In [1]: import numpy as np

In [2]: import numpy.linalg as la

In [3]: np.set_printoptions(precision=4, suppress=True, linewidth=120)

In [4]: X = np.tril(np.array([[-8, -9, -1, -9, 0, 9, -5, -3, 2],
   ...:     [9, -8, 5, 3, 3, -5, 7, -2, 4],
   ...:     [0, -4, -9, 7, -4, 8, -7, 7, 4],
   ...:     [-3, 1, 0, -3, 6, -9, 7, -3, -7],
   ...:     [1, 5, -8, 7, 7, -4, -3, -8, 8],
   ...:     [3, 6, 5, -9, -8, 5, 0, -2, -4],
   ...:     [-9, 2, -9, 8, -2, -1, -9, -2, -2],
   ...:     [-3, 9, -1, -8, -5, -8, 0, -7, 4],
   ...:     [2, -3, -2, -1, 5, -2, -1, -7, -6]]), -1) + np.eye(9, dtype=int)

In [5]: X
Out[5]: 
array([[ 1,  0,  0,  0,  0,  0,  0,  0,  0],
       [ 9,  1,  0,  0,  0,  0,  0,  0,  0],
       [ 0, -4,  1,  0,  0,  0,  0,  0,  0],
       [-3,  1,  0,  1,  0,  0,  0,  0,  0],
       [ 1,  5, -8,  7,  1,  0,  0,  0,  0],
       [ 3,  6,  5, -9, -8,  1,  0,  0,  0],
       [-9,  2, -9,  8, -2, -1,  1,  0,  0],
       [-3,  9, -1, -8, -5, -8,  0,  1,  0],
       [ 2, -3, -2, -1,  5, -2, -1, -7,  1]])

In [6]: # triangular

In [7]: round(float(la.norm(X[7], 1)), 4), round(float(la.norm(X[7], np.inf)), 4)
Out[7]: (35.0, 9.0)

In [8]: print(round(float(la.norm(X, 1)), 4), np.round(la.norm(X, np.inf), 4))
34.0 35.0

In [9]: print(round(float(np.abs(la.eigvals(X)).max()), 4))
1.0

In [10]: np.trace(X)
Out[10]: np.int64(9)

In [11]: X @ X
Out[11]: 
array([[  1,   0,   0,   0,   0,   0,   0,   0,   0],
       [ 18,   1,   0,   0,   0,   0,   0,   0,   0],
       [-36,  -8,   1,   0,   0,   0,   0,   0,   0],
       [  3,   2,   0,   1,   0,   0,   0,   0,   0],
       [ 26,  49, -16,  14,   1,   0,   0,   0,   0],
       [ 79, -57,  74, -74, -16,   1,   0,   0,   0],
       [-29,  32,  -7,  11,   4,  -2,   1,   0,   0],
       [ 70, -59,  -2,  21,  54, -16,   0,   1,   0],
       [  9, -51, -38,  99,  63,  53,  -2, -14,   1]])

In [12]: (X - X.T) / 2
Out[12]: 
array([[ 0. , -4.5,  0. ,  1.5, -0.5, -1.5,  4.5,  1.5, -1. ],
       [ 4.5,  0. ,  2. , -0.5, -2.5, -3. , -1. , -4.5,  1.5],
       [ 0. , -2. ,  0. ,  0. ,  4. , -2.5,  4.5,  0.5,  1. ],
       [-1.5,  0.5,  0. ,  0. , -3.5,  4.5, -4. ,  4. ,  0.5],
       [ 0.5,  2.5, -4. ,  3.5,  0. ,  4. ,  1. ,  2.5, -2.5],
       [ 1.5,  3. ,  2.5, -4.5, -4. ,  0. ,  0.5,  4. ,  1. ],
       [-4.5,  1. , -4.5,  4. , -1. , -0.5,  0. ,  0. ,  0.5],
       [-1.5,  4.5, -0.5, -4. , -2.5, -4. ,  0. ,  0. ,  3.5],
       [ 1. , -1.5, -1. , -0.5,  2.5, -1. , -0.5, -3.5,  0. ]])

In [13]: print(la.matrix_rank(X - X[0, 0] * np.eye(9)))
7

In [14]: np.sort(la.eigvals(X))
Out[14]: array([1., 1., 1., 1., 1., 1., 1., 1., 1.])

In [15]: la.cond(X) > 100
Out[15]: np.True_

In [16]: arr = np.array([[10, 15, -21, 30, 26],
    ...:     [35, 2, -49, 17, -22],
    ...:     [-34, -6, -20, 2, -12],
    ...:     [-61, -13, -33, -1, -27],
    ...:     [50, 19, -15, 29, 16],
    ...:     [-55, -8, -22, 2, -15],
    ...:     [-49, -4, 29, -11, 18]])

In [17]: Uu, sv, VT = la.svd(arr)

In [18]: print(sv.round(4) + 0)
[125.9091  87.5311  48.3918   5.0439   0.    ]

In [19]: Y = Uu[:, :4] @ np.diag(sv[:4]) @ VT[:4]

In [20]: la.matrix_rank(Y)
Out[20]: np.int64(4)

In [21]: la.matrix_rank(arr, rtol=0.05)
Out[21]: np.int64(3)

In [22]: Y
Out[22]: 
array([[ 10.,  15., -21.,  30.,  26.],
       [ 35.,   2., -49.,  17., -22.],
       [-34.,  -6., -20.,   2., -12.],
       [-61., -13., -33.,  -1., -27.],
       [ 50.,  19., -15.,  29.,  16.],
       [-55.,  -8., -22.,   2., -15.],
       [-49.,  -4.,  29., -11.,  18.]])

In [23]: np.round(la.norm(arr - Y, 2), 4), np.round(sv[4], 4)
Out[23]: (np.float64(0.0), np.float64(0.0))

In [24]: Uu, sv, VT = la.svd(Y, full_matrices=False)

In [25]: np.allclose(Uu * sv @ VT, Y)
Out[25]: True

In [26]: print(np.round(sv / sv[0], 4) + 0)
[1.     0.6952 0.3843 0.0401 0.    ]

In [27]: print(np.round(Uu.T @ Uu, 4) + 0)
[[1. 0. 0. 0. 0.]
 [0. 1. 0. 0. 0.]
 [0. 0. 1. 0. 0.]
 [0. 0. 0. 1. 0.]
 [0. 0. 0. 0. 1.]]

In [28]: np.round(VT @ VT.T, 4) + 0
Out[28]: 
array([[1., 0., 0., 0., 0.],
       [0., 1., 0., 0., 0.],
       [0., 0., 1., 0., 0.],
       [0., 0., 0., 1., 0.],
       [0., 0., 0., 0., 1.]])

In [29]: Uu.shape, sv.shape, VT.shape
Out[29]: ((7, 5), (5,), (5, 5))

In [30]: W0 = np.load("dump.npy")

In [31]: W0
Out[31]: 
array([[ 0.1473, -0.1145,  0.0164, -0.1473, -0.2782, -0.1145],
       [-0.1145,  0.0891, -0.0127,  0.1145,  0.2164,  0.0891],
       [ 0.0164, -0.0127,  0.0018, -0.0164, -0.0309, -0.0127],
       [-0.1473,  0.1145, -0.0164,  0.1473,  0.2782,  0.1145],
       [-0.2782,  0.2164, -0.0309,  0.2782,  0.5255,  0.2164],
       [-0.1145,  0.0891, -0.0127,  0.1145,  0.2164,  0.0891]])

In [32]: Uu, sv, VT = la.svd(W0)

In [33]: vecs = VT[:(sv > 1e-8).sum()]

In [34]: rng = np.random.default_rng(5915)

In [35]: x0 = W0[5] + 5 * W0[4] + rng.integers(2) * np.eye(6)[5]

In [36]: x0
Out[36]: array([-1.5055,  1.1709, -0.1673,  1.5055,  2.8436,  1.1709])

In [37]: np.diag(vecs.T @ vecs)
Out[37]: array([0.1473, 0.0891, 0.0018, 0.1473, 0.5255, 0.0891])

In [38]: vecs.T @ vecs
Out[38]: 
array([[ 0.1473, -0.1145,  0.0164, -0.1473, -0.2782, -0.1145],
       [-0.1145,  0.0891, -0.0127,  0.1145,  0.2164,  0.0891],
       [ 0.0164, -0.0127,  0.0018, -0.0164, -0.0309, -0.0127],
       [-0.1473,  0.1145, -0.0164,  0.1473,  0.2782,  0.1145],
       [-0.2782,  0.2164, -0.0309,  0.2782,  0.5255,  0.2164],
       [-0.1145,  0.0891, -0.0127,  0.1145,  0.2164,  0.0891]])

In [39]: Y = W0 / np.sqrt((W0 ** 2).mean(axis=1, keepdims=True))

In [40]: la.matrix_rank(Y) == la.matrix_rank(W0)
Out[40]: np.True_

In [41]: la.matrix_rank(W0 - W0.mean(axis=1, keepdims=True))
Out[41]: np.int64(1)

In [42]: Y[3]
Out[42]: array([-0.94  ,  0.7311, -0.1044,  0.94  ,  1.7756,  0.7311])

In [43]: x0 = np.array([-6, -1, -4, 9, -2, -6])

In [44]: W0 @ np.ones(6)
Out[44]: array([-0.4909,  0.3818, -0.0545,  0.4909,  0.9273,  0.3818])

In [45]: print((W0 @ x0).argmax())
4

In [46]: np.abs(np.diag(la.qr(W0)[1])) > 1e-9
Out[46]: array([ True, False, False, False, False, False])

In [47]: np.unique(W0.round(6), axis=0).shape
Out[47]: (5, 6)

In [48]: m1 = np.load("layer14.npy")

In [49]: m1
Out[49]: 
array([[  9,  15,   4,  -8, -10,  12],
       [ 15,  45,   4,  -2, -22,  19],
       [  4,   4,  30, -26,   0,   5],
       [ -8,  -2, -26,  33,   6, -14],
       [-10, -22,   0,   6,  45, -14],
       [ 12,  19,   5, -14, -14,  38]])

In [50]: Y = m1[0, 0] * m1[1:] - np.outer(m1[1:, 0], m1[0])

In [51]: Y
Out[51]: 
array([[   0,  180,  -24,  102,  -48,   -9],
       [   0,  -24,  254, -202,   40,   -3],
       [   0,  102, -202,  233,  -26,  -30],
       [   0,  -48,   40,  -26,  305,   -6],
       [   0,   -9,   -3,  -30,   -6,  198]])

In [52]: print(la.matrix_rank(Y), la.matrix_rank(m1))
5 6

In [53]: m1[:, 0] / m1[0, 0]
Out[53]: array([ 1.    ,  1.6667,  0.4444, -0.8889, -1.1111,  1.3333])

In [54]: x0 = np.array([-2, 3, 2, -2, -1])

In [55]: h1 = np.maximum(arr @ x0, 0)

In [56]: np.tanh(arr @ x0)
Out[56]: array([-1., -1.,  1.,  1., -1.,  1.,  1.])

In [57]: np.flatnonzero(h1 > 1e-9)
Out[57]: array([2, 3, 5, 6])

In [58]: h1
Out[58]: array([  0,   0,  18,  46,   0,  53, 148])
